% python3 -q
>>> import numpy as np
>>> np.set_printoptions(precision=2, suppress=True, linewidth=200)
>>> mat = np.diag(np.array([3, 0, -2])) + 5 * np.eye(3, k=1) + 5 * np.eye(3, k=-1)
>>> mat
array([[ 3.,  5.,  0.],
       [ 5.,  0.,  5.],
       [ 0.,  5., -2.]])
>>> np.round(np.linalg.eigvalsh(mat).min(), 2)
np.float64(-7.23)
>>> [round(float(np.linalg.det(mat[:i, :i])), 2) + 0 for i in range(1, 4)]
[3.0, -25.0, -25.0]
>>> np.all(np.linalg.eigvalsh(mat) > 0)
np.False_
>>> evals, vecs = np.linalg.eig(mat)
>>> np.sort(np.linalg.eigvals(mat @ mat))
array([ 0.2 , 52.23, 60.57])
>>> np.sort(np.linalg.eigvals(np.linalg.inv(mat)))
array([-0.14,  0.13,  2.25])
>>> np.sort(np.linalg.eigvals(mat.T))
array([-7.23,  0.44,  7.78])
>>> np.round(mat @ vecs[:, 0] - evals[0] * vecs[:, 0], 2) + 0
array([0., 0., 0.])
>>> np.allclose(mat @ mat.T, mat.T @ mat)
True
>>> (mat + mat.T) / 2
array([[ 3.,  5.,  0.],
       [ 5.,  0.,  5.],
       [ 0.,  5., -2.]])
>>> np.linalg.determinant(mat)
Traceback (most recent call last):
  File "<python-input-14>", line 1, in <module>
    np.linalg.determinant(mat)
    ^^^^^^^^^^^^^^^^^^^^^
AttributeError: module 'numpy.linalg' has no attribute 'determinant'
>>> np.sort(np.abs(np.linalg.eigvals(mat)))
array([0.44, 7.23, 7.78])
>>> B = np.linalg.inv(mat)
>>> np.round(np.linalg.cond(mat), 2)
np.float64(17.51)
>>> B
array([[ 1.  , -0.4 , -1.  ],
       [-0.4 ,  0.24,  0.6 ],
       [-1.  ,  0.6 ,  1.  ]])
>>> np.round(np.linalg.det(mat) * np.linalg.det(B), 2)
np.float64(1.0)
>>> np.allclose(B, mat.T)
False
>>> np.abs(mat).max()
np.float64(5.0)
>>> mat.sum(axis=1)
array([ 8., 10.,  3.])
>>> mat.sum(axis=0)
array([ 8., 10.,  3.])
>>> mat[3]
Traceback (most recent call last):
  File "<python-input-24>", line 1, in <module>
    mat[3]
    ~~~^^^
IndexError: index 3 is out of bounds for axis 0 with size 3
>>> np.linalg.rank(mat)
Traceback (most recent call last):
  File "<python-input-25>", line 1, in <module>
    np.linalg.rank(mat)
    ^^^^^^^^^^^^^^
AttributeError: module 'numpy.linalg' has no attribute 'rank'
>>> J = np.load("w.npy")
>>> J
array([[-1.49,  0.46,  2.19,  0.07,  1.82, -2.34],
       [-0.41, -0.64,  1.73,  3.14, -0.36,  1.57],
       [-0.27, -0.98, -1.55,  1.76, -1.58, -2.64],
       [-0.95,  0.96,  1.69, -1.16, -3.16, -0.13],
       [-1.08,  3.4 , -1.34,  1.17,  0.2 ,  0.29],
       [-3.39, -1.4 , -1.09, -0.6 ,  0.19,  0.99]])
>>> r0 = np.array([-1, 1, 0, -2, 1, 0])
>>> B = J + np.outer(r0, np.eye(6)[3])
>>> np.linalg.matrix_rank(np.linalg.inv(B) - np.linalg.inv(J), tol=1e-8)
np.int64(1)
>>> B
array([[-1.49,  0.46,  2.19, -0.93,  1.82, -2.34],
       [-0.41, -0.64,  1.73,  4.14, -0.36,  1.57],
       [-0.27, -0.98, -1.55,  1.76, -1.58, -2.64],
       [-0.95,  0.96,  1.69, -3.16, -3.16, -0.13],
       [-1.08,  3.4 , -1.34,  2.17,  0.2 ,  0.29],
       [-3.39, -1.4 , -1.09, -0.6 ,  0.19,  0.99]])
>>> t3 = np.stack([B, -1 * B, B[::-1]])
>>> (t3 @ B.T).shape
(3, 6, 6)
>>> np.linalg.matrix_rank(t3)
array([6, 6, 6])
>>> np.linalg.matrix_rank(t3.reshape(3, -1))
np.int64(2)
>>> np.linalg.det(t3)
array([-5771.91, -5771.91,  5771.91])
>>> np.linalg.norm(t3, axis=(1, 2))
array([10.77, 10.77, 10.77])
>>> E = np.loadtxt("m.csv", delimiter=",")
>>> E
array([[ 0.,  2.,  6.,  4.,  0., 18.],
       [ 0.,  3.,  9.,  6.,  0., 27.],
       [ 0.,  0.,  0.,  0.,  0.,  0.],
       [ 0.,  0.,  0.,  0.,  0.,  0.],
       [ 0.,  0.,  0.,  0.,  0.,  0.],
       [ 0.,  0.,  0.,  0.,  0.,  0.],
       [ 0.,  2.,  6.,  4.,  0., 18.],
       [ 0.,  0.,  0.,  0.,  0.,  0.]])
>>> B = np.array([[4, -1], [3, 0], [1, 3], [-4, 3], [4, -5], [3, 1]])
>>> np.einsum("ij->j", E)
array([ 0.,  7., 21., 14.,  0., 63.])
>>> np.linalg.matrix_rank(np.vstack([E, B.T]))
np.int64(3)
>>> B.T @ E.T
array([[50., 75.,  0.,  0.,  0.,  0., 50.,  0.],
       [48., 72.,  0.,  0.,  0.,  0., 48.,  0.]])
>>> B @ E
Traceback (most recent call last):
  File "<python-input-44>", line 1, in <module>
    B @ E
    ~~^~~
ValueError: matmul: Input operand 1 has a mismatch in its core dimension 0, with gufunc signature (n?,k),(k,m?)->(n?,m?) (size 8 is different from 2)
>>> Uu, sigma, Vh = np.linalg.svd(E)
>>> vecs = Vh[:(sigma > 1e-8).sum()]
>>> rng = np.random.default_rng(94)
>>> x0 = E[6] + -1 * E[4] + rng.integers(2) * np.eye(6)[4]
>>> x0
array([ 0.,  2.,  6.,  4.,  0., 18.])
>>> np.diag(vecs.T @ vecs)
array([0.  , 0.01, 0.09, 0.04, 0.  , 0.85])
>>> round(float(np.linalg.norm(x0 - vecs.T @ vecs @ x0)), 2)
0.0
>>> np.allclose(vecs.T @ vecs @ x0, x0)
True
>>> data = np.load("run6.npy")
>>> data
array([[ 2.31,  0.96,  1.18, -1.84],
       [ 4.38, -0.94, -0.55,  1.37],
       [ 0.18, -1.39,  2.78, -0.5 ]])
>>> r0, g = data[1], data[0]
>>> round(r0 @ r0, 2)
np.float64(22.25)
>>> p = (r0 @ g) / (r0 @ r0) * r0
>>> round(np.linalg.norm(r0 + g) ** 2 + np.linalg.norm(r0 - g) ** 2, 2)
np.float64(66.57)
>>> B = np.array([[1, 1, 0], [1, 1, 2]])
>>> cent = np.kron(B, data)
>>> cent.shape
(6, 12)
>>> round(np.linalg.norm(cent, 2), 2), round(float(np.linalg.norm(B, 2) * np.linalg.norm(data, 2)), 2)
(np.float64(13.06), 13.06)
>>> Uu, sigma = np.linalg.svd(data)
Traceback (most recent call last):
  File "<python-input-63>", line 1, in <module>
    Uu, sigma = np.linalg.svd(data)
    ^^^^^^^^^
ValueError: too many values to unpack (expected 2)
>>> Uu, sigma, Vh = np.linalg.svd(data, full_matrices=False)
>>> (sigma > 1e-8).sum()
np.int64(3)
>>> round(float(np.sqrt((sigma ** 2).sum())), 2), round(float(np.linalg.norm(data)), 2)
(6.57, 6.57)
>>> np.round(Uu.T @ data @ Vh.T, 2) + 0
array([[5.  , 0.  , 0.  ],
       [0.  , 3.5 , 0.  ],
       [0.  , 0.  , 2.45]])
>>> np.allclose(Uu * sigma @ Vh, data)
True
>>> m1 = np.load("mat.npy")
>>> m1
array([[1, 0, 2, 3, 8],
       [1, 0, 2, 3, 8],
       [1, 0, 0, 3, 2],
       [1, 0, 0, 3, 2],
       [1, 0, 0, 3, 2],
       [1, 0, 0, 3, 2],
       [1, 0, 0, 3, 5],
       [1, 0, 0, 3, 2],
       [1, 0, 2, 3, 8],
       [1, 0, 0, 3, 5],
       [1, 0, 0, 3, 5],
       [1, 0, 2, 3, 8],
       [1, 0, 0, 3, 2],
       [1, 0, 2, 3, 8],
       [1, 0, 0, 3, 2],
       [1, 0, 2, 3, 8],
       [1, 0, 0, 3, 2],
       [1, 0, 2, 3, 8],
       [1, 0, 0, 3, 5],
       [1, 0, 2, 3, 8],
       [1, 0, 0, 3, 5],
       [1, 0, 0, 3, 2],
       [1, 0, 2, 3, 8],
       [1, 0, 0, 3, 2],
       [1, 0, 2, 3, 8],
       [1, 0, 0, 3, 5],
       [1, 0, 0, 3, 2],
       [1, 0, 2, 3, 8]])
>>> Uu, sigma, Vh = np.linalg.svd(m1)
>>> vecs = Vh[:(sigma > 1e-8).sum()]
>>> x0 = m1[7] + -1 * m1[21] + rng.integers(2) * np.eye(5)[1]
>>> x0
array([0., 0., 0., 0., 0.])
>>> np.allclose(vecs.T @ vecs @ x0, x0)
True
>>> np.round(np.linalg.norm(x0 - vecs.T @ vecs @ x0), 2)
np.float64(0.0)
>>> np.round(vecs.T @ vecs, 2) + 0
array([[0.1, 0. , 0. , 0.3, 0. ],
       [0. , 0. , 0. , 0. , 0. ],
       [0. , 0. , 1. , 0. , 0. ],
       [0.3, 0. , 0. , 0.9, 0. ],
       [0. , 0. , 0. , 0. , 1. ]])
>>> np.round(np.diag(vecs.T @ vecs), 2) + 0
array([0.1, 0. , 1. , 0.9, 1. ])
